$ python -q
>>> import numpy as np
>>> np.set_printoptions(suppress=True, linewidth=160)
>>> def rd(a):
...     return np.round(a, 1) + 0
... 
>>> E = np.load("case9.npy")
>>> E
array([[  6.4,   4.8,  -1.1,   3. ],
       [  5.2,   9.3,   3.4,   3.7],
       [ -8.3, -10.6,  -1.9,  -4.2],
       [  0.9,   0.7,  -0.9,  -0.1]])
>>> x = np.array([2, -5, 0, -5])
>>> y = E @ x
>>> y
array([-26.2, -54.6,  57.4,  -1.2])
>>> rd(np.linalg.solve(E, y))
array([ 2., -5.,  0., -5.])
>>> rd(np.linalg.solve(E, y + E[:, 2]))
array([ 2., -5.,  1., -5.])
>>> rd(np.linalg.solve(E, E[:, 3]))
array([0., 0., 0., 1.])
>>> T = np.stack([E, 3 * E, E[::-1]])
>>> (T @ E.T).shape
(3, 4, 4)
>>> rd(T.sum(axis=0))
array([[ 26.5,  19.9,  -5.3,  11.9],
       [ 12.5,  26.6,  11.7,  10.6],
       [-28. , -33.1,  -4.2, -13.1],
       [ 10. ,   7.6,  -4.7,   2.6]])
>>> rd(np.linalg.norm(T, axis=(1, 2)))
array([20.4, 61.3, 20.4])
>>> T.shape
(3, 4, 4)
>>> Y = np.array([[0, 1, -1], [-1, 1, -1], [-1, 0, 0], [-2, -2, -2]])
>>> Y @ E
Traceback (most recent call last):
  File "<python-input-17>", line 1, in <module>
    Y @ E
    ~~^~~
ValueError: matmul: Input operand 1 has a mismatch in its core dimension 0, with gufunc signature (n?,k),(k,m?)->(n?,m?) (size 4 is different from 3)
>>> rd(np.einsum("ij->j", E))
array([ 4.2,  4.2, -0.5,  2.4])
>>> np.linalg.matrix_rank(np.vstack([E, Y.T]))
np.int64(4)
>>> assert E == E.T
Traceback (most recent call last):
  File "<python-input-20>", line 1, in <module>
    assert E == E.T
           ^^^^^^^^
ValueError: The truth value of an array with more than one element is ambiguous. Use a.any() or a.all()
>>> rd(np.sort(np.abs(np.linalg.eigvals(E))))
array([ 0.7,  0.7,  2.5, 11.8])
>>> K = np.array([[-3, -3, 0, 0], [3, 3, 0, 0], [0, 0, 1, 1], [0, 0, 2, -1]])
>>> K
array([[-3, -3,  0,  0],
       [ 3,  3,  0,  0],
       [ 0,  0,  1,  1],
       [ 0,  0,  2, -1]])
>>> # splits into 2 blocks
>>> rng = np.random.default_rng(663)
>>> Y = K + rng.integers(-2, 3, (4, 3)) @ rng.integers(-2, 3, (3, 4))
>>> Y
array([[-3, -7, -8,  4],
       [ 6,  4,  2,  2],
       [ 4, -2,  1,  3],
       [-4,  6,  4, -1]])
>>> np.abs(Y - K).sum(axis=1)
array([16,  8,  8, 12])
>>> rd(np.linalg.svd(Y - K, compute_uv=False))
array([11.3,  7. ,  4.1,  0. ])
>>> Y - K
array([[ 0, -4, -8,  4],
       [ 3,  1,  2,  2],
       [ 4, -2,  0,  2],
       [-4,  6,  2,  0]])
>>> A = np.loadtxt("a.csv", delimiter=",")
>>> A
array([[-1., -1.],
       [-1., -2.]])
>>> rd(np.linalg.det(2 * A)), rd(np.linalg.det(A))
(np.float64(4.0), np.float64(1.0))
>>> np.einsum("ii->", A)
np.float64(-3.0)
>>> np.kron(np.eye(2, dtype=int), A)
array([[-1., -1., -0., -0.],
       [-1., -2., -0., -0.],
       [-0., -0., -1., -1.],
       [-0., -0., -1., -2.]])
>>> rd(np.linalg.det(A.T))
np.float64(1.0)
>>> np.allclose(A, A.T)
True
>>> rd(np.abs(np.linalg.eigvals(A)).max())
np.float64(2.6)
>>> np.trace(A)
np.float64(-3.0)
>>> rd(np.sort(np.abs(np.linalg.eigvals(A))))
array([0.4, 2.6])
>>> np.allclose(A @ A.T, A.T @ A)
True
>>> w, V = np.linalg.eigh(A)
>>> rd(np.abs(V[:, -1]))
array([0.9, 0.5])
>>> rd(V.T @ V)
array([[1., 0.],
       [0., 1.]])
>>> rd(np.linalg.svd(A, compute_uv=False))
array([2.6, 0.4])
>>> rd(np.linalg.eigvalsh(A + -1 * np.eye(2)))
array([-3.6, -1.4])
>>> np.abs(V[:, -1]).round(6).argmax()
np.int64(0)
>>> rd(w)
array([-2.6, -0.4])
>>> [round(float(np.linalg.det(A[:i, :i])), 2) + 0 for i in range(1, 3)]
[-1.0, 1.0]
>>> np.all(np.linalg.eigvalsh(A) > 0)
np.False_
>>> data = np.load("sample8.npy")
>>> rd(data)
array([[ 0.1, -0.9,  0.3],
       [-0.9,  0.1,  0.3],
       [ 0.3,  0.3,  0.9]])
>>> # keeps lengths
>>> w, V = np.linalg.eig(data)
>>> rd(data @ V[:, 0] - w[0] * V[:, 0])
array([0., 0., 0.])
>>> rd(np.linalg.det(data))
np.float64(-1.0)
>>> np.trace(data)
np.float64(1.0)
>>> np.allclose(data @ data.T, data.T @ data)
True
>>> rd(np.linalg.matrix_power(data, 4))
array([[1., 0., 0.],
       [0., 1., 0.],
       [0., 0., 1.]])
>>> rd(data @ data)
array([[1., 0., 0.],
       [0., 1., 0.],
       [0., 0., 1.]])
>>> data.inv()
Traceback (most recent call last):
  File "<python-input-61>", line 1, in <module>
    data.inv()
    ^^^^^^^^
AttributeError: 'numpy.ndarray' object has no attribute 'inv'
>>> rd(np.sort(np.abs(np.linalg.eigvals(data))))
array([1., 1., 1.])
>>> np.all(np.linalg.eigvalsh(data) > 0)
np.False_
>>> P = np.triu(np.array([[2, 0, 2], [1, 2, 0], [0, 0, 1]]), 1) + np.eye(3)
>>> Y = P @ data @ np.linalg.inv(P)
>>> rd(P @ data - data @ P)
array([[ 0.6,  0.6,  1.7],
       [ 0. ,  0. ,  1.9],
       [ 0. ,  0. , -0.6]])
>>> np.trace(Y), np.trace(data)
(np.float64(1.0), np.float64(1.0))
>>> np.linalg.matrix_rank(Y)
np.int64(3)
>>> rd(Y)
array([[ 0.7, -0.3,  0.7],
       [-0.9,  0.1,  2.2],
       [ 0.3,  0.3,  0.3]])
>>> Y = np.array([[1, -3, -5, -1], [4, -3, -3, -8], [-2, -4, -1, 3], [6, -4, -5, -2]])
>>> mat = np.tril(Y)
>>> mat
array([[ 1,  0,  0,  0],
       [ 4, -3,  0,  0],
       [-2, -4, -1,  0],
       [ 6, -4, -5, -2]])
>>> # triangular, det is the product of the diagonal
>>> Uu, sigma, Vt = np.linalg.svd(mat)
>>> np.argmax(sigma[:-1] / (sigma[1:] + 1e-6)) + 1
np.int64(3)
>>> rd(sigma)
array([10. ,  4.5,  2.7,  0. ])
>>> Y = Uu[:, :3] @ np.diag(sigma[:3]) @ Vt[:3]
>>> np.linalg.matrix_rank(Y)
np.int64(3)
>>> np.linalg.matrix_rank(mat, rtol=0.05)
np.int64(3)
>>> rd(np.linalg.norm(mat - Y) / np.linalg.norm(mat))
np.float64(0.0)
>>> m1 = np.load("test7.npy")
>>> m1
array([[ 0,  1, -1],
       [-1,  0, -5],
       [ 1,  5,  0]])
>>> Uu, sigma, Vt = np.linalg.svd(m1)
>>> V = Vt[:(sigma > 1e-8).sum()]
>>> x = m1[2] + -1 * m1[1] + rng.integers(2) * np.eye(3)[2]
>>> x
array([2., 5., 6.])
>>> rd(V.T @ V)
array([[0.1, 0.2, 0.2],
       [0.2, 1. , 0. ],
       [0.2, 0. , 1. ]])
>>> np.allclose(V.T @ V @ x, x)
False
>>> rd(np.diag(V.T @ V))
array([0.1, 1. , 1. ])
>>> np.linalg.matrix_rank(np.vstack([m1, x]))
np.int64(3)
>>> T = np.stack([m1, -1 * m1, m1[::-1]])
>>> rd(np.linalg.norm(T, axis=(1, 2)))
array([7.3, 7.3, 7.3])
>>> np.linalg.matrix_rank(T)
array([2, 2, 2])
>>> np.einsum("bij,cij->bc", T, T)
array([[ 54, -54,  36],
       [-54,  54, -36],
       [ 36, -36,  54]])
>>> rd(np.linalg.det(T))
array([0., 0., 0.])
>>> T.shape
(3, 3, 3)
>>> (T @ m1.T).shape
(3, 3, 3)
>>> np.linalg.matrix_rank(T.reshape(3, -1))
np.int64(2)
>>> rd(m1 @ np.linalg.pinv(m1) @ m1)
array([[ 0.,  1., -1.],
       [-1.,  0., -5.],
       [ 1.,  5.,  0.]])
>>> rd(np.trace(np.linalg.pinv(m1) @ m1))
np.float64(2.0)
>>> np.allclose(m1[:-1].T @ np.linalg.lstsq(m1[:-1].T, m1[-1])[0], m1[-1])
True
>>> np.unique(m1.round(6), axis=0).shape
(3, 3)
>>> np.linalg.lstsq(m1[:-1].T, m1[-1])[2]
np.int32(2)
>>> Y = m1 + rng.integers(-2, 3, (3, 2)) @ rng.integers(-2, 3, (2, 3))
>>> Y
array([[ 0,  3, -4],
       [-1, -2, -2],
       [ 5,  7, -1]])
>>> Y - m1
array([[ 0,  2, -3],
       [ 0, -2,  3],
       [ 4,  2, -1]])
>>> G = mat.T @ mat
>>> np.linalg.matrix_rank(G)
np.int64(4)
>>> np.diag(G)
array([57, 41, 26,  4])
>>> np.trace(G), (mat ** 2).sum()
(np.int64(128), np.int64(128))
>>> rd(np.linalg.svd(mat, compute_uv=False) ** 2)
array([100.3,  20.2,   7.5,   0. ])
>>> arr = np.array([[2, -4, -1], [5, 3, -1], [1, 1, -3]])
>>> arr
array([[ 2, -4, -1],
       [ 5,  3, -1],
       [ 1,  1, -3]])
>>> x = np.array([2, 3, 2])
>>> y = arr @ x
>>> c, lr = np.zeros(3), 1 / np.linalg.norm(arr, 2) ** 2
>>> for i in range(8):
...     c -= lr * arr.T @ (arr @ c - y)
...     if i % 2 == 0: print(i, round(np.linalg.norm(arr @ c - y), 1))
... 
0 7.0
2 3.7
4 2.5
6 1.7
>>> rd(c)
array([1.8, 3. , 1.5])
>>> z = rng.permutation(3)
>>> z
array([0, 1, 2])
>>> Y = arr[z][:, z]
>>> np.allclose(Y, arr)
True
>>> Y
array([[ 2, -4, -1],
       [ 5,  3, -1],
       [ 1,  1, -3]])
>>> np.trace(Y)
np.int64(2)
>>> rd(np.sort(np.abs(np.linalg.eigvals(Y))))
array([2.8, 5.1, 5.1])
>>> rd(np.linalg.det(Y)), rd(np.linalg.det(arr[z]))
(np.float64(-74.0), np.float64(-74.0))
>>> Y = np.array([[0, 3], [1, 2], [2, 0], [2, 0]])
>>> W2 = np.array([[-1, 3, 2, 2], [2, -3, -2, -1]])
>>> X = Y @ W2
>>> X
array([[ 6, -9, -6, -3],
       [ 3, -3, -2,  0],
       [-2,  6,  4,  4],
       [-2,  6,  4,  4]])
>>> # rows 2 and 3 are equal
>>> Uu, sigma, Vt = np.linalg.svd(X)
>>> rd(sigma)
array([17.8,  3.5,  0. ,  0. ])
>>> np.argmax(sigma[:-1] / (sigma[1:] + 1e-6)) + 1
np.int64(2)
>>> Y = Uu[:, :2] @ np.diag(sigma[:2]) @ Vt[:2]
>>> rd(Y)
array([[ 6., -9., -6., -3.],
       [ 3., -3., -2.,  0.],
       [-2.,  6.,  4.,  4.],
       [-2.,  6.,  4.,  4.]])
>>> rd(np.linalg.norm(X - Y) / np.linalg.norm(X))
np.float64(0.0)
>>> np.linalg.matrix_rank(X, rtol=0.05)
np.int64(2)
>>> np.linalg.matrix_rank(Y)
np.int64(2)
>>> rd(np.abs(X - Y).max())
np.float64(0.0)
